$ ipython --no-banner

In [1]: import numpy as np

In [2]: import numpy.linalg as la

In [3]: np.set_printoptions(precision=1, suppress=True, linewidth=140)

In [4]: m1 = np.array([[-9, -6, 1, 5, -7, 9, -1, -6, 3],
   ...:     [3, 5, 2, -6, -4, 9, -1, -3, 9],
   ...:     [8, 4, 6, -2, 1, -7, 0, 7, -6],
   ...:     [-5, -6, 6, 5, -2, -3, -2, -2, -6],
   ...:     [7, 2, -8, 4, 1, -4, -6, -3, -2],
   ...:     [6, -4, -4, 1, -1, 8, -8, -1, -5],
   ...:     [0, 4, 2, 3, 4, -3, 9, -2, -5],
   ...:     [8, 1, -5, -8, 6, 5, 9, 1, 7],
   ...:     [-1, -9, 5, 5, -3, -6, 5, -1, 0]])

In [5]: print(m1)
[[-9 -6  1  5 -7  9 -1 -6  3]
 [ 3  5  2 -6 -4  9 -1 -3  9]
 [ 8  4  6 -2  1 -7  0  7 -6]
 [-5 -6  6  5 -2 -3 -2 -2 -6]
 [ 7  2 -8  4  1 -4 -6 -3 -2]
 [ 6 -4 -4  1 -1  8 -8 -1 -5]
 [ 0  4  2  3  4 -3  9 -2 -5]
 [ 8  1 -5 -8  6  5  9  1  7]
 [-1 -9  5  5 -3 -6  5 -1  0]]

In [6]: def softmax(z):
   ...:     e = np.exp(z - z.max(axis=-1, keepdims=True))
   ...:     return e / e.sum(axis=-1, keepdims=True)
   ...: 

In [7]: print(np.round(softmax(m1[0]), 1) + 0)
[0. 0. 0. 0. 0. 1. 0. 0. 0.]

In [8]: print(np.round(softmax(m1[0] + -2), 1) + 0)
[0. 0. 0. 0. 0. 1. 0. 0. 0.]

In [9]: scores = m1 @ m1.T / np.sqrt(9)

In [10]: print(softmax(scores).round(6).argmax(axis=1))
[0 1 2 3 4 5 6 7 8]

In [11]: print(np.round(softmax(scores), 1) + 0)
[[1. 0. 0. 0. 0. 0. 0. 0. 0.]
 [0. 1. 0. 0. 0. 0. 0. 0. 0.]
 [0. 0. 1. 0. 0. 0. 0. 0. 0.]
 [0. 0. 0. 1. 0. 0. 0. 0. 0.]
 [0. 0. 0. 0. 1. 0. 0. 0. 0.]
 [0. 0. 0. 0. 0. 1. 0. 0. 0.]
 [0. 0. 0. 0. 0. 0. 1. 0. 0.]
 [0. 0. 0. 0. 0. 0. 0. 1. 0.]
 [0. 0. 0. 0. 0. 0. 0. 0. 1.]]

In [12]: Y = np.array([[1, 3],
    ...:     [0, 2],
    ...:     [2, 3],
    ...:     [2, 3],
    ...:     [3, 0],
    ...:     [2, 0],
    ...:     [2, 0],
    ...:     [2, 2],
    ...:     [1, 2]])

In [13]: print(la.matrix_rank(m1 @ Y))
2

In [14]: print(np.einsum("ik,kj->ij", m1, Y))
[[-11 -27]
 [  2  19]
 [ 13  46]
 [ -9 -10]
 [-26   3]
 [-10 -11]
 [ 25   9]
 [ 37   3]
 [  6   7]]

In [15]: print(np.einsum("ij,ij->i", m1, m1))
[319 262 255 179 199 224 164 346 203]

In [16]: print(np.vstack([m1, Y.T]).shape)
(11, 9)

In [17]: print(la.matrix_rank(np.vstack([m1, Y.T])))
9

In [18]: print(np.einsum("ij->j", m1))
[ 17  -9   5   7  -5   8   5 -10  -5]

In [19]: left, sv, VT = la.svd(m1)

In [20]: print(np.argmax(sv[:-1] / (sv[1:] + 1e-6)) + 1)
8

In [21]: print(sv.round(1) + 0)
[26.5 24.8 19.5 13.1 11.   9.3  7.8  2.9  0. ]

In [22]: Y = left[:, :8] @ np.diag(sv[:8]) @ VT[:8]

In [23]: print(la.matrix_rank(Y))
8

In [24]: print(round(float(la.norm(m1 - Y) / la.norm(m1)), 1))
0.0

In [25]: print(np.round(la.norm(m1 - Y, 2), 1), np.round(sv[8], 1))
0.0 0.0

In [26]: F = np.loadtxt("a.csv", delimiter=",")

In [27]: print(F.round(1) + 0)
[[ 0.9  0.1  0.  -0.3]
 [ 0.1  0.6 -0.4  0.3]
 [ 0.  -0.4  0.2 -0.2]
 [-0.3  0.3 -0.2  0.2]]

In [28]: evals, evecs = la.eigh(F)

In [29]: print(evals.round(1) + 0)
[0. 0. 1. 1.]

In [30]: print(evals.sum(), np.round(np.trace(F), 1))
2.0 2.0

In [31]: print(np.round(la.eigvalsh(F @ F), 1) + 0)
[0. 0. 1. 1.]

In [32]: print(np.unique(evals.round(6) + 0, return_counts=True)[1])
[2 2]

In [33]: print(np.round(evecs.T @ F @ evecs, 1) + 0)
[[0. 0. 0. 0.]
 [0. 0. 0. 0.]
 [0. 0. 1. 0.]
 [0. 0. 0. 1.]]

In [34]: print(la.eigvalsh(F + 5 * np.eye(4)))
[5. 5. 6. 6.]

In [35]: print(np.round(la.svd(F, compute_uv=False), 1) + 0)
[1. 1. 0. 0.]
